$ python -q
>>> import numpy as np
>>> from numpy import linalg as LA
>>> np.set_printoptions(suppress=True, linewidth=140)
>>> rd = lambda a: np.round(a, 2) + 0
>>> out = np.array([[-4, -2, -2, 1]])
>>> mat = out.T @ out
>>> mat
array([[16,  8,  8, -4],
       [ 8,  4,  4, -2],
       [ 8,  4,  4, -2],
       [-4, -2, -2,  1]])
>>> left, sv, Vt = LA.svd(mat)
>>> rd(sv)
array([25.,  0.,  0.,  0.])
>>> out = left[:, :1] @ np.diag(sv[:1]) @ Vt[:1]
>>> LA.matrix_rank(mat, rtol=0.05)
np.int64(1)
>>> LA.matrix_rank(out)
np.int64(1)
>>> rd(out)
array([[16.,  8.,  8., -4.],
       [ 8.,  4.,  4., -2.],
       [ 8.,  4.,  4., -2.],
       [-4., -2., -2.,  1.]])
>>> vals, vecs = LA.eigh(mat)
>>> vec = np.array([0, 4, -5, -5])
>>> rd(vecs * np.maximum(vals, 0) @ vecs.T)
array([[16.,  8.,  8., -4.],
       [ 8.,  4.,  4., -2.],
       [ 8.,  4.,  4., -2.],
       [-4., -2., -2.,  1.]])
>>> (np.sign(vecs[:, -1].round(6)) == np.sign(vecs[0, -1].round(6))).astype(int)
array([1, 1, 1, 0])
>>> rd(LA.eigvals(mat))
array([25.,  0.,  0.,  0.])
>>> np.einsum("ii->", mat)
np.int64(25)
>>> np.kron(np.eye(2, dtype=int), mat)
array([[16,  8,  8, -4,  0,  0,  0,  0],
       [ 8,  4,  4, -2,  0,  0,  0,  0],
       [ 8,  4,  4, -2,  0,  0,  0,  0],
       [-4, -2, -2,  1,  0,  0,  0,  0],
       [ 0,  0,  0,  0, 16,  8,  8, -4],
       [ 0,  0,  0,  0,  8,  4,  4, -2],
       [ 0,  0,  0,  0,  8,  4,  4, -2],
       [ 0,  0,  0,  0, -4, -2, -2,  1]])
>>> rd(LA.det(2 * mat)), rd(LA.det(mat))
(np.float64(0.0), np.float64(0.0))
>>> vals, vecs = LA.eigh(mat)
>>> np.unique(vals.round(6) + 0, return_counts=True)[1]
array([3, 1])
>>> rd(vecs @ np.diag(vals) @ vecs.T)
array([[16.,  8.,  8., -4.],
       [ 8.,  4.,  4., -2.],
       [ 8.,  4.,  4., -2.],
       [-4., -2., -2.,  1.]])
>>> (vals > 1e-8).sum(), (vals < -1e-8).sum()
(np.int64(1), np.int64(0))
>>> rd(LA.eigvalsh(mat + 5 * np.eye(4)))
array([ 5.,  5.,  5., 30.])
>>> rd(LA.svd(mat, compute_uv=False))
array([25.,  0.,  0.,  0.])
>>> rd(LA.eigvalsh(mat @ mat))
array([  0.,   0.,   0., 625.])
>>> np.abs(vecs[:, -1]).round(6).argmax()
np.int64(0)
>>> rng = np.random.default_rng(8867)
>>> th = rng.uniform(0, 2 * np.pi, 17)
>>> q, _ = LA.qr(np.array([[-0.2, 1.0], [-0.2, 0.1], [1.1, 0.0]]))
>>> m1 = 5 * np.c_[np.cos(th), np.sin(th)] @ q.T
>>> rd(m1)
array([[ 4.81,  0.68, -1.2 ],
       [-2.49,  0.46, -4.31],
       [-4.17, -0.85,  2.63],
       [-4.42, -0.06, -2.33],
       [-3.63, -0.91,  3.31],
       [-4.78, -0.69,  1.3 ],
       [ 3.98,  0.87, -2.9 ],
       [-1.03,  0.69, -4.84],
       [-4.95, -0.41, -0.54],
       [ 3.1 , -0.33,  3.91],
       [-4.25, -0.83,  2.5 ],
       [-3.11, -0.93,  3.8 ],
       [-4.2 ,  0.03, -2.72],
       [ 1.96,  0.93, -4.5 ],
       [ 3.96, -0.1 ,  3.05],
       [-4.89, -0.63,  0.85],
       [ 0.75,  0.87, -4.87]])
>>> np.argsort(-LA.norm(mat, axis=0).round(6), kind="stable")[:3]
array([0, 1, 2])
>>> G = np.cov(m1, rowvar=False)
>>> np.argwhere(np.triu(np.abs(np.corrcoef(m1.T)) > 0.8, 1))
array([[1, 2]])
>>> rd(G)
array([[13.15,  1.63, -1.92],
       [ 1.63,  0.48, -1.95],
       [-1.92, -1.95, 10.74]])
>>> rd(np.corrcoef(m1.T))
array([[ 1.  ,  0.65, -0.16],
       [ 0.65,  1.  , -0.86],
       [-0.16, -0.86,  1.  ]])
>>> rd(np.polyfit(m1[:, 0], m1[:, 2], 1))
array([-0.15, -0.6 ])
>>> Xs = m1 - m1.mean(axis=0)
>>> left, sv, Vt = LA.svd(Xs, full_matrices=False)
>>> np.searchsorted(np.cumsum(sv ** 2) / (sv ** 2).sum(), 0.9) + 1
np.int64(2)
>>> rd(sv)
array([15.29, 12.5 ,  0.  ])
>>> np.abs(Vt[0]).argmax()
np.int64(0)
>>> rd(Xs.mean(axis=0))
array([0., 0., 0.])
>>> LA.matrix_rank(Xs)
np.int64(2)
>>> left, sv, Vt = LA.svd(m1)
>>> vecs = Vt[:(sv > 1e-8).sum()]
>>> vec = m1[1] + 3 * m1[6] + rng.integers(2) * np.eye(3)[1]
>>> rd(vec)
array([  9.44,   3.07, -13.01])
>>> rd(LA.norm(vec - vecs.T @ vecs @ vec))
np.float64(0.0)
>>> rd(np.diag(vecs.T @ vecs))
array([0.99, 0.04, 0.97])
>>> rd(vecs.T @ vecs)
array([[ 0.99,  0.1 ,  0.02],
       [ 0.1 ,  0.04, -0.16],
       [ 0.02, -0.16,  0.97]])
>>> np.allclose(vecs.T @ vecs @ vec, vec)
True
>>> X = np.load("block13.npy")
>>> X
array([[ 0.3,  4. , -1. , -3. ],
       [ 2. , -1.7,  1. , -4. ],
       [ 1. ,  3. , -2.7,  1. ],
       [ 0. ,  4. , -1. , -2.7]])
>>> np.allclose(X @ X.T, X.T @ X)
False
>>> assert X == X.T
Traceback (most recent call last):
  File "<python-input-58>", line 1, in <module>
    assert X == X.T
           ^^^^^^^^
ValueError: The truth value of an array with more than one element is ambiguous. Use a.any() or a.all()
>>> (X - X.T) / 2
array([[ 0. ,  1. , -1. , -1.5],
       [-1. ,  0. , -1. , -4. ],
       [ 1. ,  1. ,  0. ,  1. ],
       [ 1.5,  4. , -1. ,  0. ]])
>>> rd(np.abs(LA.eigvals(X)).max())
np.float64(4.27)
>>> np.allclose(X, X.T)
False
>>> f = np.array([2, 0, 2, 0])
>>> out = X + np.outer(f, np.eye(4)[0])
>>> LA.matrix_rank(out - X)
np.int64(1)
>>> out
array([[ 2.3,  4. , -1. , -3. ],
       [ 2. , -1.7,  1. , -4. ],
       [ 3. ,  3. , -2.7,  1. ],
       [ 0. ,  4. , -1. , -2.7]])
>>> rd(LA.det(out) / LA.det(X)), rd(1 + LA.solve(X, f)[0])
(np.float64(15.17), np.float64(15.17))
>>> M = np.array([[0.3, 0.0], [0.7, -0.2]])
>>> M
array([[ 0.3,  0. ],
       [ 0.7, -0.2]])
>>> f, v = M[1], M[0]
>>> rd(f @ f)
np.float64(0.53)
>>> f @ v
np.float64(0.21)
>>> p = (f @ v) / (f @ f) * f
>>> rd(v - p)
array([0.02, 0.08])
>>> F = np.load("test1.npy")
>>> F
array([[-4.39, -4.32, -3.89, 12.13],
       [-5.84, -5.84, -5.83, 17.82],
       [ 0.83,  0.94,  1.15, -3.4 ]])
>>> left, sv, Vt = LA.svd(F)
>>> rd(sv)
array([25.18,  0.55,  0.04])
>>> np.argmax(sv[:-1] / (sv[1:] + 1e-6)) + 1
np.int64(1)
>>> out = left[:, :1] @ np.diag(sv[:1]) @ Vt[:1]
>>> rd(LA.norm(F - out) / LA.norm(F))
np.float64(0.02)
>>> LA.matrix_rank(F, rtol=0.05)
np.int64(1)
>>> np.argsort(-LA.norm(F, axis=0).round(6), kind="stable")[:3]
array([3, 0, 1])
>>> data = np.tanh(np.array([[1.5, 0.5],
...     [-0.8, -0.5],
...     [-1.3, 1.1],
...     [-0.1, 1.1],
...     [0.7, -0.2],
...     [-0.8, -0.2],
...     [-1.6, -0.3],
...     [0.9, 0.3],
...     [-0.6, 0.8],
...     [-3.1, 0.2],
...     [0.9, -0.7],
...     [0.4, -1.4],
...     [-1.4, 1.9],
...     [-1.1, 1.7],
...     [0.7, 0.5],
...     [-0.3, -0.7],
...     [-0.1, -1.7],
...     [-0.1, -0.2],
...     [-0.2, -0.4],
...     [-0.1, 0.1],
...     [-0.6, -0.2],
...     [-0.3, -2.2],
...     [0.2, 0.5],
...     [0.1, -0.3]]) @ np.array([[-0.1, 0.4, -0.2], [-1.1, 0.1, 0.9]]))
>>> rd(data)
array([[-0.6 ,  0.57,  0.15],
       [ 0.56, -0.35, -0.28],
       [-0.79, -0.39,  0.85],
       [-0.83,  0.07,  0.77],
       [ 0.15,  0.25, -0.31],
       [ 0.29, -0.33, -0.02],
       [ 0.45, -0.58,  0.05],
       [-0.4 ,  0.37,  0.09],
       [-0.68, -0.16,  0.69],
       [ 0.09, -0.84,  0.66],
       [ 0.59,  0.28, -0.67],
       [ 0.91,  0.02, -0.87],
       [-0.96, -0.35,  0.96],
       [-0.94, -0.26,  0.94],
       [-0.55,  0.32,  0.3 ],
       [ 0.66, -0.19, -0.52],
       [ 0.95, -0.21, -0.91],
       [ 0.23, -0.06, -0.16],
       [ 0.43, -0.12, -0.31],
       [-0.1 , -0.03,  0.11],
       [ 0.27, -0.25, -0.06],
       [ 0.99, -0.33, -0.96],
       [-0.52,  0.13,  0.39],
       [ 0.31,  0.01, -0.28]])
>>> th = np.radians(90)
>>> Rm = np.eye(3)
>>> Rm[0, 0] = Rm[2, 2] = np.cos(th)
>>> Rm[0, 2], Rm[2, 0] = -np.sin(th), np.sin(th)
>>> rd(Rm)
array([[ 0.,  0., -1.],
       [ 0.,  1.,  0.],
       [ 1.,  0.,  0.]])
>>> out = data @ Rm.T
>>> np.allclose(LA.norm(data, axis=1), LA.norm(out, axis=1))
True
>>> rd(np.abs(out - data).max(axis=0))
array([0.75, 0.  , 1.94])
>>> rd(LA.svd(data, compute_uv=False)), rd(LA.svd(out, compute_uv=False))
(array([4.05, 1.81, 0.3 ]), array([4.05, 1.81, 0.3 ]))
>>> rd(out)
array([[-0.15,  0.57, -0.6 ],
       [ 0.28, -0.35,  0.56],
       [-0.85, -0.39, -0.79],
       [-0.77,  0.07, -0.83],
       [ 0.31,  0.25,  0.15],
       [ 0.02, -0.33,  0.29],
       [-0.05, -0.58,  0.45],
       [-0.09,  0.37, -0.4 ],
       [-0.69, -0.16, -0.68],
       [-0.66, -0.84,  0.09],
       [ 0.67,  0.28,  0.59],
       [ 0.87,  0.02,  0.91],
       [-0.96, -0.35, -0.96],
       [-0.94, -0.26, -0.94],
       [-0.3 ,  0.32, -0.55],
       [ 0.52, -0.19,  0.66],
       [ 0.91, -0.21,  0.95],
       [ 0.16, -0.06,  0.23],
       [ 0.31, -0.12,  0.43],
       [-0.11, -0.03, -0.1 ],
       [ 0.06, -0.25,  0.27],
       [ 0.96, -0.33,  0.99],
       [-0.39,  0.13, -0.52],
       [ 0.28,  0.01,  0.31]])
>>> np.allclose(data @ data.T, out @ out.T)
True
